$ ipython --no-banner

In [1]: import numpy as np

In [2]: import numpy.linalg as la

In [3]: np.set_printoptions(precision=1, suppress=True, linewidth=120)

In [4]: rd = lambda a: np.round(a, 1) + 0

In [5]: m1 = np.load("case17.npy")

In [6]: m1
Out[6]: 
array([[ 0,  6,  3,  8],
       [ 4,  6,  0,  0],
       [ 0,  6,  0,  2],
       [ 0,  3,  0,  0],
       [ 6,  9,  9, 11],
       [ 0,  0,  0,  0],
       [ 0,  0,  0,  0],
       [ 0,  0,  0,  0],
       [ 1,  6,  6, 11],
       [ 0,  0,  0, 11],
       [ 3,  3,  0,  0],
       [ 0,  6,  4, 11],
       [ 0,  0,  0,  0],
       [ 0,  0,  0,  0],
       [ 0,  0,  0,  5],
       [ 0,  6,  0,  0],
       [ 0,  0,  0,  0],
       [ 0,  6,  1,  5],
       [ 0,  0,  0,  5],
       [10,  6,  9, 11],
       [ 0,  6,  0,  2],
       [ 0,  0,  0,  0],
       [ 0, 12,  0,  0],
       [ 2,  9,  1,  0],
       [ 0,  0,  0,  0],
       [ 1,  0,  0,  0],
       [ 7, 12,  9,  8],
       [ 1,  9,  0,  0],
       [ 0, 12,  0,  0],
       [ 5,  9,  2,  0],
       [ 0,  6,  0,  2]])

In [7]: # row 6 repeats row 5

In [8]: Xs = m1 - m1.mean(axis=1)
Traceback (most recent call last):
  Cell In[8], line 1
    Xs = m1 - m1.mean(axis=1)
ValueError: operands could not be broadcast together with shapes (31,4) (31,) 


In [9]: Xs = m1 - m1.mean(axis=0)

In [10]: Uu, s, VT = la.svd(Xs, full_matrices=False)

In [11]: rd(s ** 2 / (s ** 2).sum())
Out[11]: array([0.6, 0.3, 0.1, 0. ])

In [12]: rd(s)
Out[12]: array([29.9, 21. , 12.2,  4.7])

In [13]: np.searchsorted(np.cumsum(s ** 2) / (s ** 2).sum(), 0.9) + 1
Out[13]: np.int64(3)

In [14]: np.abs(Uu[:, 0]).argmax()
Out[14]: np.int64(4)

In [15]: np.abs(VT[0]).argmax()
Out[15]: np.int64(3)

In [16]: (np.sign(Uu[:, 0]) == np.sign(Uu[0, 0])).astype(int)
Out[16]: array([1, 0, 0, 0, 1, 0, 0, 0, 1, 1, 0, 1, 0, 0, 0, 0, 0, 1, 0, 1, 0, 0, 1, 1, 0, 0, 1, 0, 1, 1, 0])

In [17]: rd(VT[0] * np.sign(VT[0, np.abs(VT[0]).argmax()]))
Out[17]: array([0.3, 0.5, 0.5, 0.6])

In [18]: rd((s ** 2).sum() ** 2 / (s ** 4).sum())
Out[18]: np.float64(2.2)
